In [1]: import numpy as np

In [2]: import numpy.linalg as la

In [3]: np.set_printoptions(precision=2, suppress=True, linewidth=140)

In [4]: J = np.load("a.npy")

In [5]: J
Out[5]: 
array([[0, 0, 1],
       [0, 0, 0],
       [0, 0, 0]])

In [6]: # column 2 is much longer than the rest

In [7]: J.T @ J
Out[7]: 
array([[0, 0, 0],
       [0, 0, 0],
       [0, 0, 1]])

In [8]: J @ J.T
Out[8]: 
array([[1, 0, 0],
       [0, 0, 0],
       [0, 0, 0]])

In [9]: la.norm(J, axis=0)
Out[9]: array([0., 0., 1.])

In [10]: la.svd(J, compute_uv=False)
Out[10]: array([1., 0., 0.])

In [11]: X = np.loadtxt("mat.csv", delimiter=",")

In [12]: X
Out[12]: 
array([[3., 0., 0., 0.],
       [0., 3., 0., 2.],
       [0., 0., 3., 0.],
       [0., 2., 0., 3.]])

In [13]: evals, vecs = la.eig(X)

In [14]: np.sort(la.eigvals(X @ X))
Out[14]: array([ 1.,  9.,  9., 25.])

In [15]: round(float(np.prod(evals)), 2)
Out[15]: 45.0

In [16]: np.sort(la.eigvals(X.T))
Out[16]: array([1., 3., 3., 5.])

In [17]: evals, vecs = la.eigvalsh(X)
ValueError: too many values to unpack (expected 2)


In [18]: evals, vecs = la.eigh(X)

In [19]: np.round(vecs.T @ vecs, 2) + 0
Out[19]: 
array([[1., 0., 0., 0.],
       [0., 1., 0., 0.],
       [0., 0., 1., 0.],
       [0., 0., 0., 1.]])

In [20]: np.unique(evals.round(6) + 0, return_counts=True)[1]
Out[20]: array([1, 2, 1])

In [21]: np.round(vecs.T @ X @ vecs, 2) + 0
Out[21]: 
array([[1., 0., 0., 0.],
       [0., 3., 0., 0.],
       [0., 0., 3., 0.],
       [0., 0., 0., 5.]])

In [22]: (evals > 1e-8).sum(), (evals < -1e-8).sum()
Out[22]: (np.int64(4), np.int64(0))

In [23]: la.eigvalsh(X @ X)
Out[23]: array([ 1.,  9.,  9., 25.])

In [24]: np.trace(X)
Out[24]: np.float64(12.0)

In [25]: X @ X
Out[25]: 
array([[ 9.,  0.,  0.,  0.],
       [ 0., 13.,  0., 12.],
       [ 0.,  0.,  9.,  0.],
       [ 0., 12.,  0., 13.]])

In [26]: X.inv()
AttributeError: 'numpy.ndarray' object has no attribute 'inv'


In [27]: np.allclose(X @ X.T, X.T @ X)
Out[27]: True

In [28]: rng = np.random.default_rng(919)

In [29]: z = rng.permutation(4)

In [30]: z
Out[30]: array([1, 3, 2, 0])

In [31]: A2 = X[z][:, z]

In [32]: np.sort(np.abs(la.eigvals(A2)))
Out[32]: array([1., 3., 3., 5.])

In [33]: np.allclose(A2, X)
Out[33]: False

In [34]: round(float(la.det(A2)), 2), round(float(la.det(X[z])), 2)
Out[34]: (45.0, 45.0)

In [35]: sigma = 20 * 0.7 ** np.arange(3)

In [36]: arr = rng.normal(size=(14, 3)) * rng.permutation(sigma)

In [37]: arr
Out[37]: 
array([[ -7.35, -10.92,  32.7 ],
       [  2.37,   8.38,  -3.32],
       [-24.66,  -9.5 , -30.35],
       [ -0.46,   5.94,   2.44],
       [ -0.76, -12.93, -35.37],
       [ -6.42, -14.64, -14.81],
       [-17.01, -10.12, -24.89],
       [-12.42,   8.27,  23.62],
       [ -6.85,  -8.79,  20.66],
       [ 30.14,   3.72,  -6.4 ],
       [  2.41,   0.98,   7.39],
       [ 10.42,  -0.45,  40.77],
       [ -2.47, -26.96, -35.43],
       [  6.9 ,  -6.72, -24.35]])

In [38]: round(la.norm(arr, 1), 2), round(la.norm(arr, np.inf), 2)
Out[38]: (np.float64(302.5), np.float64(64.86))

In [39]: round(float(la.norm(arr) ** 2 / la.norm(arr, 2) ** 2), 2)
Out[39]: 1.36

In [40]: np.round(arr[4] @ arr[8], 2)
Out[40]: np.float64(-611.83)

In [41]: round(float(la.norm(arr, "nuc")), 2)
Out[41]: 177.07

In [42]: la.norm(arr, axis=1).argmax()
Out[42]: np.int64(12)

In [43]: F = np.arange(16).reshape(4, 4) + -2

In [44]: F
Out[44]: 
array([[-2, -1,  0,  1],
       [ 2,  3,  4,  5],
       [ 6,  7,  8,  9],
       [10, 11, 12, 13]])

In [45]: round(la.det(F), 2)
Out[45]: np.float64(0.0)

In [46]: la.determinant(F)
AttributeError: module 'numpy.linalg' has no attribute 'determinant'


In [47]: (F + F.T) / 2
Out[47]: 
array([[-2. ,  0.5,  3. ,  5.5],
       [ 0.5,  3. ,  5.5,  8. ],
       [ 3. ,  5.5,  8. , 10.5],
       [ 5.5,  8. , 10.5, 13. ]])

In [48]: np.allclose(F @ F.T, F.T @ F)
Out[48]: False

In [49]: round(float(np.abs(la.eigvals(F)).max()), 2)
Out[49]: 25.18

In [50]: np.trace(F)
Out[50]: np.int64(22)

In [51]: Uu, sigma, Vt = la.svd(F)

In [52]: vecs = Vt[:(sigma > 1e-8).sum()]

In [53]: x0 = F[0] + -1 * F[3] + rng.integers(2) * np.eye(4)[0]

In [54]: x0
Out[54]: array([-11., -12., -12., -12.])

In [55]: np.allclose(vecs.T @ vecs @ x0, x0)
Out[55]: False

In [56]: vecs.T @ vecs
Out[56]: 
array([[ 0.7,  0.4,  0.1, -0.2],
       [ 0.4,  0.3,  0.2,  0.1],
       [ 0.1,  0.2,  0.3,  0.4],
       [-0.2,  0.1,  0.4,  0.7]])

In [57]: np.diag(vecs.T @ vecs)
Out[57]: array([0.7, 0.3, 0.3, 0.7])

In [58]: np.round(la.norm(x0 - vecs.T @ vecs @ x0), 2)
Out[58]: np.float64(0.55)

In [59]: round(float(np.trace(la.pinv(F) @ F)), 2)
Out[59]: 2.0

In [60]: la.lstsq(F[:-1].T, F[-1])[2]
Out[60]: np.int32(2)

In [61]: F @ la.pinv(F) @ F
Out[61]: 
array([[-2., -1.,  0.,  1.],
       [ 2.,  3.,  4.,  5.],
       [ 6.,  7.,  8.,  9.],
       [10., 11., 12., 13.]])

In [62]: feats = np.load("x.npy")

In [63]: feats
Out[63]: 
array([[1.  , 0.  , 0.  , 0.  ],
       [0.  , 1.  , 0.  , 0.  ],
       [0.  , 0.25, 0.5 , 0.25],
       [0.5 , 0.  , 0.  , 0.5 ]])

In [64]: evals, vecs = la.eig(feats)

In [65]: np.sort(la.eigvals(feats.T))
Out[65]: array([0.5, 0.5, 1. , 1. ])

In [66]: feats @ vecs[:, 0] - evals[0] * vecs[:, 0]
Out[66]: array([0., 0., 0., 0.])

In [67]: proj = np.triu(np.array([[1, 3, -2, 0], [1, -1, -1, 0], [1, -2, -1, 0], [1, -1, -1, -3]]), 1) + np.eye(4)

In [68]: A2 = proj @ feats @ la.inv(proj)

In [69]: np.trace(A2), np.trace(feats)
Out[69]: (np.float64(3.0), np.float64(3.0))

In [70]: A2
Out[70]: 
array([[ 1.  , -0.5 ,  0.5 , -0.5 ],
       [ 0.  ,  0.75,  0.25, -0.25],
       [ 0.  ,  0.25,  0.75,  0.25],
       [ 0.5 , -1.5 , -0.5 ,  0.5 ]])

In [71]: np.round(la.det(A2), 2)
Out[71]: np.float64(0.25)

In [72]: K = np.load("run7.npy")

In [73]: K
Out[73]: 
array([[3.05, 1.  ],
       [3.  , 1.05]])

In [74]: A2 = K + rng.integers(-2, 3, (2, 1)) @ rng.integers(-2, 3, (1, 2))

In [75]: A2
Out[75]: 
array([[ 3.05, -1.  ],
       [ 3.  ,  2.05]])

In [76]: la.svd(A2 - K, compute_uv=False)
Out[76]: array([2.24, 0.  ])

In [77]: np.abs(A2 - K).sum(axis=1)
Out[77]: array([2., 1.])

In [78]: la.matrix_rank(A2 - K, tol=1e-8)
Out[78]: np.int64(1)

In [79]: A2 - K
Out[79]: 
array([[ 0., -2.],
       [ 0.,  1.]])

In [80]: M = np.load("out6.npy")

In [81]: M
Out[81]: 
array([[8, 2, 0],
       [2, 1, 0],
       [0, 0, 0]])

In [82]: # row 0 dominates

In [83]: la.determinant(M)
AttributeError: module 'numpy.linalg' has no attribute 'determinant'


In [84]: M.inv()
AttributeError: 'numpy.ndarray' object has no attribute 'inv'


In [85]: la.matrix_power(M, 2)
Out[85]: 
array([[68, 18,  0],
       [18,  5,  0],
       [ 0,  0,  0]])

In [86]: np.sort(np.abs(la.eigvals(M)))
Out[86]: array([0.  , 0.47, 8.53])

In [87]: np.allclose(M, M.T)
Out[87]: True

In [88]: (M + M.T) / 2
Out[88]: 
array([[8., 2., 0.],
       [2., 1., 0.],
       [0., 0., 0.]])

In [89]: (M - M.T) / 2
Out[89]: 
array([[0., 0., 0.],
       [0., 0., 0.],
       [0., 0., 0.]])

In [90]: A2 = np.array([[-2, 3, 3, -2], [1, 0, -2, 2], [-2, 1, 3, 2], [1, 1, -3, 3]])

In [91]: mat = A2 + A2.T

In [92]: mat
Out[92]: 
array([[-4,  4,  1, -1],
       [ 4,  0, -1,  3],
       [ 1, -1,  6, -1],
       [-1,  3, -1,  6]])

In [93]: z = rng.permutation(4)

In [94]: z
Out[94]: array([1, 2, 0, 3])

In [95]: A2 = mat[z][:, z]

In [96]: A2
Out[96]: 
array([[ 0, -1,  4,  3],
       [-1,  6,  1, -1],
       [ 4,  1, -4, -1],
       [ 3, -1, -1,  6]])

In [97]: f, v = mat[3], mat[0]

In [98]: f @ v
Out[98]: np.int64(9)

In [99]: p = (f @ v) / (f @ f) * f

In [100]: np.outer(f, v)
Out[100]: 
array([[  4,  -4,  -1,   1],
       [-12,  12,   3,  -3],
       [  4,  -4,  -1,   1],
       [-24,  24,   6,  -6]])

In [101]: la.matrix_rank(np.outer(f, v))
Out[101]: np.int64(1)
